In [1]: import numpy as np

In [2]: np.set_printoptions(precision=2, suppress=True, linewidth=100, sign=" ")

In [3]: def rnd(a):
   ...:     return np.round(a, 2) + 0
   ...: 

In [4]: other = np.array([[1, 1], [1, -1]])

In [5]: rng = np.random.default_rng(30)

In [6]: feats = np.kron(other, np.kron(other, other))[rng.permutation(8)][:2]

In [7]: feats
Out[7]: 
array([[ 1, -1,  1, -1,  1, -1,  1, -1],
       [ 1,  1, -1, -1, -1, -1,  1,  1]])

In [8]: # column 4 repeats column 2

In [9]: other = feats[0, 0] * feats[1:] - np.outer(feats[1:, 0], feats[0])

In [10]: other
Out[10]: array([[ 0,  2, -2,  0, -2,  0,  0,  2]])

In [11]: feats[:, 0] / feats[0, 0]
Out[11]: array([ 1.,  1.])

In [12]: np.flatnonzero(~other.round(6).any(axis=1))
Out[12]: array([], dtype=int64)

In [13]: w1 = np.array([[3, 3, 1],
    ...:     [1, 2, 4],
    ...:     [2, 0, 3],
    ...:     [2, 3, 4],
    ...:     [1, 3, 5],
    ...:     [4, 3, 0],
    ...:     [0, 3, 4],
    ...:     [1, 5, 2]])

In [14]: coef = np.array([1, -2, -1])

In [15]: H = np.maximum(feats @ w1 + coef, 0)

In [16]: (H > 0).astype(int)
Out[16]: 
array([[ 0,  0,  1],
       [ 0,  1,  0]])

In [17]: C = np.array([[2, 0], [2, 0], [2, 2]])

In [18]: H @ C
Out[18]: 
array([[ 4,  4],
       [ 4,  0]])

In [19]: f, g = feats[0], feats[1]

In [20]: f @ g
Out[20]: np.int64(0)

In [21]: f @ f
Out[21]: np.int64(8)

In [22]: p = (f @ g) / (f @ f) * f

In [23]: np.outer(f, g)
Out[23]: 
array([[ 1,  1, -1, -1, -1, -1,  1,  1],
       [-1, -1,  1,  1,  1,  1, -1, -1],
       [ 1,  1, -1, -1, -1, -1,  1,  1],
       [-1, -1,  1,  1,  1,  1, -1, -1],
       [ 1,  1, -1, -1, -1, -1,  1,  1],
       [-1, -1,  1,  1,  1,  1, -1, -1],
       [ 1,  1, -1, -1, -1, -1,  1,  1],
       [-1, -1,  1,  1,  1,  1, -1, -1]])

In [24]: np.linalg.matrix_rank(np.outer(f, g))
Out[24]: np.int64(1)

In [25]: f = np.array([0, 2, 3])

In [26]: np.correlate(feats[0], feats[1], "full")
Out[26]: array([ 1,  0, -1,  0, -1,  0,  1,  0, -1,  0,  1,  0,  1,  0, -1])

In [27]: np.convolve(feats[0], f)
Out[27]: array([ 0,  2,  1, -1,  1, -1,  1, -1,  1, -3])

In [28]: np.polyval(f, feats[0])
Out[28]: array([ 5,  1,  5,  1,  5,  1,  5,  1])

In [29]: E = np.load("data.npy")

In [30]: E
Out[30]: 
array([[ 27.,  15.,  15.,  -5.,  -5., -20.],
       [ 15.,  11.,   9.,  -3.,  -3., -12.],
       [ 15.,   9.,  11.,  -3.,  -3., -12.],
       [ -5.,  -3.,  -3.,   3.,   1.,   4.],
       [ -5.,  -3.,  -3.,   1.,   3.,   4.],
       [-20., -12., -12.,   4.,   4.,  18.]])

In [31]: other = E / np.linalg.norm(E, axis=1, keepdims=True)

In [32]: C2 = other @ other.T

In [33]: rnd(np.linalg.norm(other, axis=1))
Out[33]: array([ 1.,  1.,  1.,  1.,  1.,  1.])

In [34]: rnd(C2[4])
Out[34]: array([-0.97, -0.97, -0.97,  0.94,  1.  ,  0.97])

In [35]: (np.abs(C2) > 0.9).astype(int)
Out[35]: 
array([[ 1,  1,  1,  1,  1,  1],
       [ 1,  1,  1,  1,  1,  1],
       [ 1,  1,  1,  1,  1,  1],
       [ 1,  1,  1,  1,  1,  1],
       [ 1,  1,  1,  1,  1,  1],
       [ 1,  1,  1,  1,  1,  1]])
